$ python3 -q
>>> import numpy as np
>>> np.set_printoptions(suppress=True, linewidth=120)
>>> K = np.load("layer15.npy")
>>> print(K)
[[0 0 0 3 0]
 [0 3 0 0 2]
 [0 0 0 0 0]
 [0 3 0 0 1]
 [0 3 0 0 0]
 [0 0 3 0 0]
 [0 0 0 0 0]
 [0 0 0 0 0]]
>>> rk = np.linalg.matrix_rank(K)
>>> print(rk)
4
>>> null = np.linalg.svd(K)[2][rk:].T
>>> print(null.shape)
(5, 1)
>>> print([int(np.linalg.matrix_rank(K[:i])) for i in range(1, len(K) + 1)])
[1, 2, 2, 3, 3, 4, 4, 4]
>>> print(np.linalg.matrix_rank(K.T @ K), np.linalg.matrix_rank(K @ K.T))
4 4
>>> print(null[:, 0] / null[np.abs(null[:, 0]).round(6).argmax(), 0])
[1. 0. 0. 0. 0.]
>>> print([int(np.linalg.matrix_rank(np.delete(K, i, axis=0))) for i in range(8)])
[3, 4, 4, 4, 4, 3, 4, 4]
>>> f = np.array([2, 2, 0, 0]) + 0.5
>>> m1 = np.eye(4) - 2 * np.outer(f, f) / (f @ f)
>>> print(m1.round(2))
[[ 0.04 -0.96 -0.19 -0.19]
 [-0.96  0.04 -0.19 -0.19]
 [-0.19 -0.19  0.96 -0.04]
 [-0.19 -0.19 -0.04  0.96]]
>>> # equal to its transpose
>>> print(np.linalg.cond(K) > 100)
True
>>> print(np.linalg.matrix_rank(K, rtol=0.1))
4
>>> data = np.load("run12.npy")
>>> print(data.round(2))
[[0.25 0.   0.   0.25 0.   0.25 0.25]
 [0.   0.67 0.33 0.   0.   0.   0.  ]
 [0.33 0.   0.33 0.   0.   0.33 0.  ]
 [0.   0.   0.   0.67 0.33 0.   0.  ]
 [0.   0.   0.   0.33 0.33 0.   0.33]
 [0.   0.   0.   0.   0.   1.   0.  ]
 [0.   0.   0.   0.33 0.   0.   0.67]]
>>> # a transition matrix
>>> O, r_ = np.linalg.qr(data)
>>> print(np.allclose(r_.T @ r_, data.T @ data))
True
>>> print(round(abs(r_[0, 0]), 2), round(np.linalg.norm(data[:, 0]), 2))
0.42 0.42
>>> print(np.round(O @ r_, 2) + 0)
[[0.25 0.   0.   0.25 0.   0.25 0.25]
 [0.   0.67 0.33 0.   0.   0.   0.  ]
 [0.33 0.   0.33 0.   0.   0.33 0.  ]
 [0.   0.   0.   0.67 0.33 0.   0.  ]
 [0.   0.   0.   0.33 0.33 0.   0.33]
 [0.   0.   0.   0.   0.   1.   0.  ]
 [0.   0.   0.   0.33 0.   0.   0.67]]
>>> print(O.round(2) + 0)
[[-0.6   0.   -0.8   0.    0.    0.    0.  ]
 [ 0.    1.    0.    0.    0.    0.    0.  ]
 [-0.8   0.    0.6   0.    0.    0.    0.  ]
 [ 0.    0.    0.   -0.82  0.    0.   -0.58]
 [ 0.    0.    0.   -0.41 -0.71  0.    0.58]
 [ 0.    0.    0.    0.    0.    1.    0.  ]
 [ 0.    0.    0.   -0.41  0.71  0.    0.58]]
>>> rng = np.random.default_rng(4294)
>>> lab = rng.permutation(7)
>>> M2 = data[:, lab] * rng.choice([-1, 1], 7)
>>> print(M2.round(2))
[[-0.25  0.25 -0.    0.25  0.    0.   -0.25]
 [-0.    0.   -0.33  0.    0.67  0.   -0.  ]
 [-0.    0.33 -0.33  0.33  0.    0.   -0.  ]
 [-0.67  0.   -0.    0.    0.    0.33 -0.  ]
 [-0.33  0.   -0.    0.    0.    0.33 -0.33]
 [-0.    1.   -0.    0.    0.    0.   -0.  ]
 [-0.33  0.   -0.    0.    0.    0.   -0.67]]
>>> left, _, Vt = np.linalg.svd(data.T @ M2)
>>> print(lab)
[3 5 2 0 1 4 6]
>>> print(np.round(left @ Vt, 2) + 0)
[[ 0.  0.  0.  1.  0.  0.  0.]
 [ 0.  0.  0.  0.  1.  0.  0.]
 [ 0.  0. -1.  0.  0.  0.  0.]
 [-1.  0.  0.  0.  0.  0.  0.]
 [ 0.  0.  0.  0.  0.  1.  0.]
 [ 0.  1.  0.  0.  0.  0.  0.]
 [ 0.  0.  0.  0.  0.  0. -1.]]
>>> print(np.round(np.sort(np.abs(np.linalg.eigvals(data)))[::-1], 2))
[1.   1.   0.67 0.33 0.33 0.33 0.25]
>>> print(data.sum(axis=1))
[1. 1. 1. 1. 1. 1. 1.]
>>> print(np.round(np.linalg.matrix_power(data, 100), 2) + 0)
[[0.   0.   0.   0.33 0.17 0.33 0.17]
 [0.   0.   0.   0.17 0.08 0.67 0.08]
 [0.   0.   0.   0.17 0.08 0.67 0.08]
 [0.   0.   0.   0.5  0.25 0.   0.25]
 [0.   0.   0.   0.5  0.25 0.   0.25]
 [0.   0.   0.   0.   0.   1.   0.  ]
 [0.   0.   0.   0.5  0.25 0.   0.25]]
>>> print(data @ np.ones(7))
[1. 1. 1. 1. 1. 1. 1.]
>>> p = np.eye(7)[3]
>>> for _ in range(4):
...     p = p @ data
...     print(p.round(2))
... 
[0.   0.   0.   0.67 0.33 0.   0.  ]
[0.   0.   0.   0.56 0.33 0.   0.11]
[0.   0.   0.   0.52 0.3  0.   0.19]
[0.   0.   0.   0.51 0.27 0.   0.22]
>>> f, r1 = data[2], data[5]
>>> print(round(float(f @ r1), 2))
0.33
>>> p = (f @ r1) / (f @ f) * f
>>> print(np.linalg.matrix_rank(np.outer(f, r1)))
1
>>> x0 = np.array([3, -3, -2, 3, 0, 0, 0])
>>> h = np.maximum(data @ x0, 0)
>>> print(np.round(np.tanh(data @ x0), 2))
[ 0.91 -0.99  0.32  0.96  0.76  0.    0.76]
>>> print(h.round(2))
[1.5  0.   0.33 2.   1.   0.   1.  ]
>>> print(np.round(data.T @ h, 2))
[0.49 0.   0.11 2.38 1.   0.49 1.37]
>>> print(np.round(np.maximum(data @ x0, 0) - np.maximum(-data @ x0, 0), 2))
[ 1.5  -2.67  0.33  2.    1.    0.    1.  ]
>>> arr = np.loadtxt("a.csv", delimiter=",")
>>> print(arr.round(2) + 0)
[[  1.05 -10.97  -9.25   3.54 -10.82   4.96]
 [  1.18  -8.16  -6.13   3.11  -7.52   3.87]
 [  0.87  -3.15  -1.29   1.65  -2.18   1.56]
 [  0.2   -0.79  -0.01   0.33  -0.36   0.25]
 [  0.06  -0.36   0.01   0.09  -0.16   0.06]
 [  0.     0.03   0.     0.     0.02   0.  ]
 [  0.12   0.48   0.09   0.17   0.32   0.1 ]
 [  2.48   3.41   3.2    3.33   4.12   1.7 ]
 [  6.52   8.12   9.94   8.45  11.33   3.85]
 [  9.28  11.48  14.97  11.86  16.58   5.15]
 [ 15.86  19.82  27.73  19.83  29.72   7.94]]
>>> f, r1 = arr[8], arr[10]
>>> print(np.round(f @ r1, 2))
1074.72
>>> p = (f @ r1) / (f @ f) * f
>>> print(p.round(2))
[16.62 20.69 25.33 21.53 28.87  9.81]
>>> print(np.round(r1 - p, 2))
[-0.76 -0.87  2.4  -1.69  0.85 -1.87]
>>> print(round(float(np.linalg.norm(f + r1) ** 2 + np.linalg.norm(f - r1) ** 2), 2))
6349.28
>>> F = np.load("x.npy")
>>> print(F)
[[3 0 0 0 0]
 [0 3 1 0 0]
 [0 1 1 0 1]
 [0 0 0 2 0]
 [0 0 1 0 0]]
>>> # splits into 3 blocks
>>> hat = np.triu(np.array([[2, 2, 2, 0, 0],
...     [1, 1, 0, 1, 2],
...     [2, 0, 1, 1, 1],
...     [0, 0, 2, 0, 0],
...     [1, 0, 1, 0, 2]]), 1) + np.eye(5)
>>> M2 = hat @ F @ np.linalg.inv(hat)
>>> print(np.trace(M2), np.trace(F))
9.0 9
>>> print(np.round(np.linalg.det(M2), 2))
-18.0
>>> print(hat @ F - F @ hat)
[[ 0.  2. -2.  0.  2.]
 [ 0.  0.  2. -2. -7.]
 [ 0.  0.  1.  0. -3.]
 [ 0.  0.  0.  0.  0.]
 [ 0.  0.  0. -1. -1.]]
>>> print(np.linalg.matrix_rank(M2))
5
>>> print([round(float(np.linalg.det(F[:i, :i])), 2) + 0 for i in range(1, 6)])
[3.0, 9.0, 6.0, 12.0, -18.0]
>>> print(round(float(np.linalg.eigvalsh(F).min()), 2))
-0.7
>>> try:
...     np.linalg.cholesky(F)
... except np.linalg.LinAlgError as e:
...     print(e)
... 
Matrix is not positive definite
>>> lab = rng.permutation(5)
>>> print(lab)
[1 4 0 3 2]
>>> M2 = F[lab][:, lab]
>>> print(np.trace(M2))
9
>>> print(np.diag(M2))
[3 0 3 2 1]
>>> print(np.allclose(M2, F))
False
>>> J = np.load("case16.npy")
>>> print(J)
[[49 26 21 33 27 34]
 [26 32 17 27 19 22]
 [21 17 15 15 12 18]
 [33 27 15 37 19 29]
 [27 19 12 19 25 16]
 [34 22 18 29 16 31]]
>>> # equal to its transpose
>>> def softmax(z):
...     e = np.exp(z - z.max(axis=-1, keepdims=True))
...     return e / e.sum(axis=-1, keepdims=True)
... 
>>> print(np.round(softmax(10 * arr[0]), 2) + 0)
[0. 0. 0. 0. 0. 1.]
>>> scores = arr @ arr.T / np.sqrt(6)
>>> print(np.round(softmax(scores), 2) + 0)
[[1.   0.   0.   0.   0.   0.   0.   0.   0.   0.   0.  ]
 [1.   0.   0.   0.   0.   0.   0.   0.   0.   0.   0.  ]
 [1.   0.   0.   0.   0.   0.   0.   0.   0.   0.   0.  ]
 [0.81 0.17 0.01 0.   0.   0.   0.   0.   0.   0.   0.  ]
 [0.48 0.25 0.08 0.04 0.04 0.04 0.03 0.02 0.01 0.01 0.  ]
 [0.07 0.07 0.08 0.08 0.08 0.08 0.08 0.09 0.1  0.11 0.14]
 [0.   0.   0.   0.   0.   0.   0.   0.   0.   0.01 0.99]
 [0.   0.   0.   0.   0.   0.   0.   0.   0.   0.   1.  ]
 [0.   0.   0.   0.   0.   0.   0.   0.   0.   0.   1.  ]
 [0.   0.   0.   0.   0.   0.   0.   0.   0.   0.   1.  ]
 [0.   0.   0.   0.   0.   0.   0.   0.   0.   0.   1.  ]]
